>>> import numpy as np
>>> from numpy import linalg as LA
>>> np.set_printoptions(suppress=True, linewidth=140)
>>> Y = np.array([[2, 1, 1, 3, 2, 1],
...     [1, 1, 0, 3, 1, 0],
...     [3, 2, 1, 1, 0, 0],
...     [1, 3, 1, 0, 3, 1],
...     [3, 1, 3, 0, 3, 3],
...     [1, 1, 0, 2, 1, 3]])
>>> Y[-1] = Y[0]
>>> mat = Y + 0.1 * np.eye(6)
>>> mat
array([[2.1, 1. , 1. , 3. , 2. , 1. ],
       [1. , 1.1, 0. , 3. , 1. , 0. ],
       [3. , 2. , 1.1, 1. , 0. , 0. ],
       [1. , 3. , 1. , 0.1, 3. , 1. ],
       [3. , 1. , 3. , 0. , 3.1, 3. ],
       [2. , 1. , 1. , 3. , 2. , 1.1]])
>>> np.round(np.abs(LA.svd(mat)[2][-1]), 1)
array([0.3, 0.1, 0.8, 0.1, 0.1, 0.6])
>>> print(np.argsort(-LA.norm(mat, axis=0).round(6), kind="stable")[:3])
[0 3 4]
>>> [round(float(x), 1) for x in LA.svd(mat, compute_uv=False)[:3]]
[9.7, 4.3, 2.6]
>>> round(np.log10(LA.cond(mat)))
3
>>> left, sv, VT = LA.svd(mat)
>>> np.argmax(sv[:-1] / (sv[1:] + 1e-6)) + 1
np.int64(4)
>>> sv.round(1) + 0
array([9.7, 4.3, 2.6, 2.6, 0.1, 0. ])
>>> Y = left[:, :4] @ np.diag(sv[:4]) @ VT[:4]
>>> LA.matrix_rank(Y)
np.int64(4)
>>> print(round(float(LA.norm(mat - Y) / LA.norm(mat)), 1))
0.0
>>> LA.matrix_rank(mat, rtol=0.05)
np.int64(4)
>>> print(np.round(np.abs(mat - Y).max(), 1))
0.1
>>> u = np.array([1, 0, 0, 2, 2, 1])
>>> Y = mat + np.outer(u, np.eye(6)[3])
>>> LA.matrix_rank(Y - mat)
np.int64(1)
>>> W0 = np.load("arr.npy")
>>> print(W0)
[[-1  0  1  2  3  4  5]
 [ 6  7  8  9 10 11 12]
 [13 14 15 16 17 18 19]
 [20 21 22 23 24 25 26]
 [27 28 29 30 31 32 33]]
>>> left, sv, VT = LA.svd(W0)
>>> V = VT[:(sv > 1e-8).sum()]
>>> rng = np.random.default_rng(8858)
>>> x = W0[3] + 2 * W0[0] + rng.integers(2) * np.eye(7)[6]
>>> x
array([18., 21., 24., 27., 30., 33., 36.])
>>> np.round(V.T @ V, 1) + 0
array([[ 0.5,  0.4,  0.2,  0.1,  0. , -0.1, -0.2],
       [ 0.4,  0.3,  0.2,  0.1,  0.1,  0. , -0.1],
       [ 0.2,  0.2,  0.2,  0.1,  0.1,  0.1,  0. ],
       [ 0.1,  0.1,  0.1,  0.1,  0.1,  0.1,  0.1],
       [ 0. ,  0.1,  0.1,  0.1,  0.2,  0.2,  0.2],
       [-0.1,  0. ,  0.1,  0.1,  0.2,  0.3,  0.4],
       [-0.2, -0.1,  0. ,  0.1,  0.2,  0.4,  0.5]])
>>> left, sv, VT = LA.svd(W0)
>>> sv.round(1) + 0
array([111.8,   6.2,   0. ,   0. ,   0. ])
>>> Y = left[:, :2] @ np.diag(sv[:2]) @ VT[:2]
>>> LA.matrix_rank(W0, rtol=0.05)
np.int64(2)
>>> np.round(LA.norm(W0 - Y) / LA.norm(W0), 1)
np.float64(0.0)
>>> W0 @ W0
Traceback (most recent call last):
  File "<python-input-35>", line 1, in <module>
    W0 @ W0
    ~~~^~~~
ValueError: matmul: Input operand 1 has a mismatch in its core dimension 0, with gufunc signature (n?,k),(k,m?)->(n?,m?) (size 5 is different from 7)
>>> gram = W0.T @ W0
>>> (W0 @ W0.T).shape
(5, 5)
>>> print(np.round(LA.svd(W0, compute_uv=False) ** 2, 1) + 0)
[12491.6    38.4     0.      0.      0. ]
>>> LA.matrix_rank(gram)
np.int64(2)
>>> gram
array([[1335, 1400, 1465, 1530, 1595, 1660, 1725],
       [1400, 1470, 1540, 1610, 1680, 1750, 1820],
       [1465, 1540, 1615, 1690, 1765, 1840, 1915],
       [1530, 1610, 1690, 1770, 1850, 1930, 2010],
       [1595, 1680, 1765, 1850, 1935, 2020, 2105],
       [1660, 1750, 1840, 1930, 2020, 2110, 2200],
       [1725, 1820, 1915, 2010, 2105, 2200, 2295]])
>>> print(np.round(LA.norm(W0, 1), 1), round(LA.norm(W0, np.inf), 1))
95.0 210.0
>>> np.round(LA.norm(W0, axis=0), 1)
array([36.5, 38.3, 40.2, 42.1, 44. , 45.9, 47.9])
>>> np.round(LA.norm(W0, axis=1), 1)
array([ 7.5, 24.4, 42.7, 61.1, 79.5])
>>> np.round(LA.norm(W0, "nuc"), 1)
np.float64(118.0)
>>> W0[2] @ W0[1]
np.int64(1036)
>>> print(round(float(LA.norm(W0[2] - W0[1])), 1))
18.5
>>> Y = np.array([[2, 1], [2, 1], [0, 1], [2, 1], [2, 0], [2, 2], [1, 2]])
>>> W0 @ Y
array([[ 21,  20],
       [ 98,  76],
       [175, 132],
       [252, 188],
       [329, 244]])
>>> print(LA.matrix_rank(np.vstack([W0, Y.T])))
4
>>> np.vstack([W0, Y.T]).shape
(7, 7)
